% python3 -q
>>> import numpy as np
>>> import numpy.linalg as la
>>> np.set_printoptions(precision=2, suppress=True, linewidth=100)
>>> feats = np.load("out5.npy")
>>> feats
array([[ 0,  2, -1,  3,  3],
       [ 3, -3,  0, -1,  2],
       [-2, -1,  1, -3,  2],
       [ 0, -3, -3,  1, -2]])
>>> gram = feats.T @ feats
>>> np.allclose(gram, gram.T)
True
>>> np.round(la.eigvalsh(gram)[::-1], 2) + 0
array([32.  , 27.9 , 20.17,  7.93,  0.  ])
>>> (feats @ feats.T).shape
(4, 4)
>>> np.diag(gram)
array([13, 23, 11, 20, 21])
>>> X = np.load("sample15.npy")
>>> X
array([[ -6.95,   2.82, -24.2 , -65.26],
       [ -5.79,   3.64, -22.14, -57.65],
       [ -3.61,   4.85, -17.96, -42.68],
       [ -3.6 ,   4.86, -17.94, -42.6 ],
       [ -3.52,   4.89, -17.77, -42.03],
       [ -0.09,   4.2 ,  -8.47, -13.18],
       [  0.19,   3.32,  -6.67,  -8.92],
       [  0.29,   1.86,  -4.39,  -4.65],
       [  0.29,   1.82,  -4.34,  -4.57],
       [  0.12,   0.37,  -1.99,  -1.7 ],
       [  0.06,   0.11,  -1.32,  -1.1 ],
       [  0.02,  -0.01,  -0.75,  -0.63],
       [  0.08,   0.51,   1.32,   1.25],
       [  1.03,   4.28,   4.71,   6.11],
       [  2.99,  10.82,   8.42,  14.04],
       [  3.53,  12.54,   9.29,  16.17],
       [  4.08,  14.24,  10.11,  18.3 ],
       [  4.54,  15.66,  10.79,  20.1 ],
       [ 13.47,  41.45,  22.13,  54.74],
       [ 14.61,  44.61,  23.46,  59.19],
       [ 16.41,  49.57,  25.54,  66.23],
       [ 17.45,  52.39,  26.72,  70.28],
       [ 22.34,  65.58,  32.18,  89.47]])
>>> rk = la.matrix_rank(X)
>>> rk
np.int64(3)
>>> null = la.svd(X)[2][rk:].T
>>> np.allclose(X @ null, 0)
True
>>> d = la.norm(X[:, None] - X[None], axis=-1)
>>> np.unravel_index(d.round(6).argmax(), d.shape)
(np.int64(0), np.int64(22))
>>> (d + 1e9 * np.eye(23)).round(6).argmin(axis=1)
array([ 1,  0,  3,  2,  3,  6,  5,  8,  7, 10, 11, 10, 11, 12, 15, 16, 17, 16, 19, 18, 21, 20, 21])
>>> d[22].round(6).argsort(kind="stable")[:4]
array([22, 21, 20, 19])
>>> J = np.load("w.npy")
>>> J
array([[  9.22, -10.2 ,  -0.09,   4.89,  -5.19],
       [  5.56,  -9.07,  -4.14,   2.78,  -4.71],
       [ -6.11,  -0.74, -11.97,  -4.69,  -0.92],
       [ -2.96,  -6.08, -13.7 ,  -2.41,  -4.08],
       [  2.54,  -9.36, -10.56,   0.45,  -5.28],
       [ -0.07,  -0.75,   3.79,  -4.04,  -1.12],
       [ -8.59,   3.34,  -0.3 , -13.39,   0.31],
       [ -2.61,   9.38,  12.  ,  -1.32,   5.07],
       [ 13.37,  -9.55,   7.81,   5.87,  -4.7 ],
       [ -0.1 ,  -2.96,  -9.97,   4.33,  -1.02]])
>>> idx = X[:, 1] > np.median(X[:, 1])
>>> f = X[idx].mean(axis=0) - X[~idx].mean(axis=0)
>>> round((((X - X.mean(axis=0)) @ f > 0) == idx).mean(), 2)
np.float64(0.91)
>>> np.argsort(-np.abs(f).round(6), kind="stable")
array([3, 1, 2, 0])
>>> ((X - X.mean(axis=0)) @ f > 0).astype(int)
array([0, 0, 0, 0, 0, 0, 0, 0, 0, 0, 0, 0, 0, 0, 1, 1, 1, 1, 1, 1, 1, 1, 1])
>>> A2 = np.c_[J[:, :3] @ np.array([[4, 2, 0], [4, 3, 2], [2, 0, 2]]), np.array([1, 2, 2, 1, 2, 1, 2, 0, 0, 2])]
>>> A2
array([[ -4.1 , -12.16, -20.58,   1.  ],
       [-22.32, -16.09, -26.42,   2.  ],
       [-51.34, -14.44, -25.42,   2.  ],
       [-63.56, -24.16, -39.56,   1.  ],
       [-48.4 , -23.  , -39.84,   2.  ],
       [  4.3 ,  -2.39,   6.08,   1.  ],
       [-21.6 ,  -7.16,   6.08,   2.  ],
       [ 51.08,  22.92,  42.76,   0.  ],
       [ 30.9 ,  -1.91,  -3.48,   0.  ],
       [-32.18,  -9.08, -25.86,   2.  ]])
>>> np.round(la.norm(A2 - J @ la.lstsq(J, A2)[0], axis=0), 2) + 0
array([0.  , 0.  , 0.  , 2.53])
>>> la.matrix_rank(np.c_[J, A2])
np.int64(6)
>>> la.matrix_rank(A2)
np.int64(4)
>>> la.norm(la.qr(J)[0].T @ A2, axis=0) ** 2 / ((A2 ** 2).sum(axis=0) + 1e-12)
array([1.  , 1.  , 1.  , 0.72])
>>> np.round(la.lstsq(J, A2[:, 0])[0], 2) + 0
array([4., 4., 2., 0., 0.])
